% ipython --no-banner

In [1]: import numpy as np

In [2]: from numpy import linalg as LA

In [3]: np.set_printoptions(precision=2, suppress=True, linewidth=100)

In [4]: def tidy(a):
   ...:     return np.round(a, 2) + 0
   ...: 

In [5]: M = np.array([[2, 3, 2],
   ...:     [3, 1, 3],
   ...:     [2, 0, 1],
   ...:     [1, 1, 0],
   ...:     [1, 2, 1],
   ...:     [2, 0, 3],
   ...:     [1, 3, 0],
   ...:     [0, 0, 0],
   ...:     [2, 0, 2]])

In [6]: M
Out[6]: 
array([[2, 3, 2],
       [3, 1, 3],
       [2, 0, 1],
       [1, 1, 0],
       [1, 2, 1],
       [2, 0, 3],
       [1, 3, 0],
       [0, 0, 0],
       [2, 0, 2]])

In [7]: other = np.c_[M[:, :2] @ np.array([[-8, 5], [1, -1]]), np.array([-3, -3, 0, 2, -3, -3, 0, 3, 2])]

In [8]: other
Out[8]: 
array([[-13,   7,  -3],
       [-23,  14,  -3],
       [-16,  10,   0],
       [ -7,   4,   2],
       [ -6,   3,  -3],
       [-16,  10,  -3],
       [ -5,   2,   0],
       [  0,   0,   3],
       [-16,  10,   2]])

In [9]: tidy(LA.norm(other - M @ LA.lstsq(M, other)[0], axis=0))
Out[9]: array([0.  , 0.  , 4.71])

In [10]: tidy(LA.lstsq(M, other[:, 0])[0])
Out[10]: array([-8.,  1.,  0.])

In [11]: q, R = LA.qr(M)

In [12]: q.shape, R.shape
Out[12]: ((9, 3), (3, 3))

In [13]: J = np.loadtxt("case15.csv", delimiter=",")

In [14]: J
Out[14]: 
array([[-5., -1.,  6., -6., -9.,  5.,  1.,  3.,  0., -7.],
       [ 1.,  5., -7.,  6., -5., -2., -2., -5.,  0., -7.],
       [-6., -8.,  9.,  1.,  3.,  7., -3., -4., -5., -3.],
       [-9.,  1.,  2., 10.,  3.,  0., -4., -1.,  1.,  0.],
       [ 0., -9., -4., -6., 15.,  0.,  4.,  9., -8.,  9.],
       [-7.,  7., -4., -4.,  0.,  6.,  4., -9., -5.,  2.],
       [-4., -3.,  3.,  8.,  0.,  8.,  6.,  5., -3.,  2.],
       [ 0.,  5.,  8.,  8.,  1., -9.,  9., -2.,  4.,  9.],
       [-9., -2.,  5., -6.,  4.,  8.,  1.,  7.,  0., -2.],
       [ 0.,  9., -7., -5., -8.,  1.,  5.,  9.,  1., -1.]])

In [15]: np.allclose(J, J.T)
Out[15]: False

In [16]: assert J == J.T
ValueError: The truth value of an array with more than one element is ambiguous. Use a.any() or a.all()


In [17]: (J - J.T) / 2
Out[17]: 
array([[ 0. , -1. ,  6. ,  1.5, -4.5,  6. ,  2.5,  1.5,  4.5, -3.5],
       [ 1. ,  0. ,  0.5,  2.5,  2. , -4.5,  0.5, -5. ,  1. , -8. ],
       [-6. , -0.5,  0. , -0.5,  3.5,  5.5, -3. , -6. , -5. ,  2. ],
       [-1.5, -2.5,  0.5,  0. ,  4.5,  2. , -6. , -4.5,  3.5,  2.5],
       [ 4.5, -2. , -3.5, -4.5,  0. ,  0. ,  2. ,  4. , -6. ,  8.5],
       [-6. ,  4.5, -5.5, -2. ,  0. ,  0. , -2. ,  0. , -6.5,  0.5],
       [-2.5, -0.5,  3. ,  6. , -2. ,  2. ,  0. , -2. , -2. , -1.5],
       [-1.5,  5. ,  6. ,  4.5, -4. ,  0. ,  2. ,  0. , -1.5,  0. ],
       [-4.5, -1. ,  5. , -3.5,  6. ,  6.5,  2. ,  1.5,  0. , -1.5],
       [ 3.5,  8. , -2. , -2.5, -8.5, -0.5,  1.5,  0. ,  1.5,  0. ]])

In [18]: np.allclose(J @ J.T, J.T @ J)
Out[18]: False

In [19]: LA.determinant(J)
AttributeError: module 'numpy.linalg' has no attribute 'determinant'


In [20]: J.inv()
AttributeError: 'numpy.ndarray' object has no attribute 'inv'


In [21]: np.trace(J)
Out[21]: np.float64(43.0)

In [22]: J @ J
Out[22]: 
array([[   3.,   11.,  111.,   71.,  -26.,   23.,  -15., -218.,   13.,  -11.],
       [  10.,   35.,  -49.,   94.,  -61.,  -44., -132.,  -90.,   70., -112.],
       [ -33., -111.,   18.,  -50.,  169.,   60.,  -55., -120., -113.,   83.],
       [ -49.,  -14.,  -50.,   98.,  160.,  -48.,  -77.,  -34.,  -16.,   58.],
       [ 125.,  -24.,  -64., -101.,  145., -114.,  256.,  229.,  -73.,  306.],
       [  89.,   83., -258.,   -4.,  -41.,   34.,  -21.,  -69.,  -60.,  -41.],
       [-126.,   60.,   37.,  153.,   61.,   36.,   81.,  -72.,  -43.,  117.],
       [-124.,  -67.,   53.,  135.,  -20.,  123.,  -13.,  183.,  -21.,  -85.],
       [   7.,  -13.,   18.,    5.,  171.,  -15.,  111.,  -94.,  -80.,  181.],
       [  60.,  194.,   -9.,  152., -180.,  -95.,  102.,  -88.,  109.,  -22.]])

In [23]: tidy(np.sort(np.abs(LA.eigvals(J))))
Out[23]: array([ 4.11,  4.79,  4.79,  6.5 , 15.68, 15.68, 17.25, 18.26, 19.41, 19.41])
